$ ipython --no-banner

In [1]: import numpy as np

In [2]: np.set_printoptions(suppress=True, linewidth=160)

In [3]: W0 = np.loadtxt("case19.csv", delimiter=",")

In [4]: W0
Out[4]: 
array([[0., 2., 0., 2., 0.],
       [0., 0., 0., 0., 0.],
       [0., 0., 0., 2., 0.],
       [0., 0., 0., 0., 1.],
       [0., 0., 0., 0., 0.]])

In [5]: # rank 3

In [6]: x0 = np.array([5, -1, 2, -2, 2])

In [7]: W0 @ (2 * x0)
Out[7]: array([-12.,   0.,  -8.,   4.,   0.])

In [8]: np.einsum("ij,j->i", W0, x0)
Out[8]: array([-6.,  0., -4.,  2.,  0.])

In [9]: np.linalg.norm(W0 @ x0) <= np.linalg.norm(W0, 2) * np.linalg.norm(x0) + 1e-9
Out[9]: np.True_

In [10]: (W0 @ x0).argmax()
Out[10]: np.int64(3)

In [11]: Uu, sig, VT = np.linalg.svd(W0)

In [12]: evecs = VT[:(sig > 1e-8).sum()]

In [13]: rng = np.random.default_rng(246)

In [14]: x0 = W0[1] + 3 * W0[4] + rng.integers(2) * np.eye(5)[1]

In [15]: x0
Out[15]: array([0., 1., 0., 0., 0.])

In [16]: np.linalg.matrix_rank(np.vstack([W0, x0]))
Out[16]: np.int64(3)

In [17]: np.round(evecs.T @ evecs, 2) + 0
Out[17]: 
array([[0., 0., 0., 0., 0.],
       [0., 1., 0., 0., 0.],
       [0., 0., 0., 0., 0.],
       [0., 0., 0., 1., 0.],
       [0., 0., 0., 0., 1.]])

In [18]: np.round(W0 @ np.linalg.pinv(W0) @ W0, 2) + 0
Out[18]: 
array([[0., 2., 0., 2., 0.],
       [0., 0., 0., 0., 0.],
       [0., 0., 0., 2., 0.],
       [0., 0., 0., 0., 1.],
       [0., 0., 0., 0., 0.]])

In [19]: np.allclose(W0[:-1].T @ np.linalg.lstsq(W0[:-1].T, W0[-1])[0], W0[-1])
Out[19]: True

In [20]: th = np.radians(90)

In [21]: r_ = np.eye(5)

In [22]: r_[4, 4] = r_[3, 3] = np.cos(th)

In [23]: r_[4, 3], r_[3, 4] = -np.sin(th), np.sin(th)

In [24]: r_.round(2) + 0
Out[24]: 
array([[ 1.,  0.,  0.,  0.,  0.],
       [ 0.,  1.,  0.,  0.,  0.],
       [ 0.,  0.,  1.,  0.,  0.],
       [ 0.,  0.,  0.,  0.,  1.],
       [ 0.,  0.,  0., -1.,  0.]])

In [25]: Y = W0 @ r_.T

In [26]: round(np.linalg.det(r_), 2), np.trace(r_)
Out[26]: (np.float64(1.0), np.float64(3.0))

In [27]: np.allclose(np.linalg.norm(W0, axis=1), np.linalg.norm(Y, axis=1))
Out[27]: True

In [28]: M = np.array([[6.0, 3.0, -3.0], [3.0, 14.0, -9.0], [-3.0, -9.0, 14.0]])

In [29]: # symmetric

In [30]: L = np.linalg.cholesky(M)

In [31]: np.round(np.diag(L) ** 2, 2)
Out[31]: array([ 6. , 12.5,  8. ])

In [32]: np.round(M / np.sqrt(np.outer(np.diag(M), np.diag(M))), 2)
Out[32]: 
array([[ 1.  ,  0.33, -0.33],
       [ 0.33,  1.  , -0.64],
       [-0.33, -0.64,  1.  ]])

In [33]: ev, evecs = np.linalg.eigh(M)

In [34]: (ev > 1e-8).sum(), (ev < -1e-8).sum()
Out[34]: (np.int64(3), np.int64(0))

In [35]: np.round(evecs @ np.diag(ev) @ evecs.T, 2)
Out[35]: 
array([[ 6.,  3., -3.],
       [ 3., 14., -9.],
       [-3., -9., 14.]])

In [36]: np.unique(ev.round(6) + 0, return_counts=True)[1]
Out[36]: array([2, 1])

In [37]: ev.round(2)
Out[37]: array([ 5.,  5., 24.])

In [38]: ev, evecs = np.linalg.eigh(M)

In [39]: x0 = np.array([-2, 1, 2])

In [40]: np.round(np.linalg.eigvalsh(M[1:, 1:]), 2)
Out[40]: array([ 5., 23.])

In [41]: (np.sign(evecs[:, -1].round(6)) == np.sign(evecs[0, -1].round(6))).astype(int)
Out[41]: array([1, 1, 0])

In [42]: np.abs(M).sum(axis=1).max(), round(float(np.abs(ev).max()), 2)
Out[42]: (np.float64(26.0), 24.0)

In [43]: def softmax(z):
    ...:     e = np.exp(z - z.max(axis=-1, keepdims=True))
    ...:     return e / e.sum(axis=-1, keepdims=True)
    ...: 

In [44]: softmax(M).sum(axis=1)
Out[44]: array([1., 1., 1.])

In [45]: np.round(softmax(M[1]), 2) + 0
Out[45]: array([0., 1., 0.])

In [46]: np.round(softmax(10 * M[1]), 2) + 0
Out[46]: array([0., 1., 0.])

In [47]: S = M @ M.T / np.sqrt(3)

In [48]: np.round(softmax(S + np.triu(np.full(S.shape, -np.inf), 1)), 2) + 0
Out[48]: 
array([[1., 0., 0.],
       [0., 1., 0.],
       [0., 0., 1.]])

In [49]: softmax(S)[1] @ M
Out[49]: array([ 3., 14., -9.])

In [50]: Y = np.array([[3, 1], [9, 9]])

In [51]: W2 = np.kron(Y, W0)

In [52]: W2
Out[52]: 
array([[ 0.,  6.,  0.,  6.,  0.,  0.,  2.,  0.,  2.,  0.],
       [ 0.,  0.,  0.,  0.,  0.,  0.,  0.,  0.,  0.,  0.],
       [ 0.,  0.,  0.,  6.,  0.,  0.,  0.,  0.,  2.,  0.],
       [ 0.,  0.,  0.,  0.,  3.,  0.,  0.,  0.,  0.,  1.],
       [ 0.,  0.,  0.,  0.,  0.,  0.,  0.,  0.,  0.,  0.],
       [ 0., 18.,  0., 18.,  0.,  0., 18.,  0., 18.,  0.],
       [ 0.,  0.,  0.,  0.,  0.,  0.,  0.,  0.,  0.,  0.],
       [ 0.,  0.,  0., 18.,  0.,  0.,  0.,  0., 18.,  0.],
       [ 0.,  0.,  0.,  0.,  9.,  0.,  0.,  0.,  0.,  9.],
       [ 0.,  0.,  0.,  0.,  0.,  0.,  0.,  0.,  0.,  0.]])

In [53]: W2.shape
Out[53]: (10, 10)

In [54]: np.round(np.linalg.norm(W2, 2), 2), round(float(np.linalg.norm(Y, 2) * np.linalg.norm(W0, 2)), 2)
Out[54]: (np.float64(42.2), 42.2)
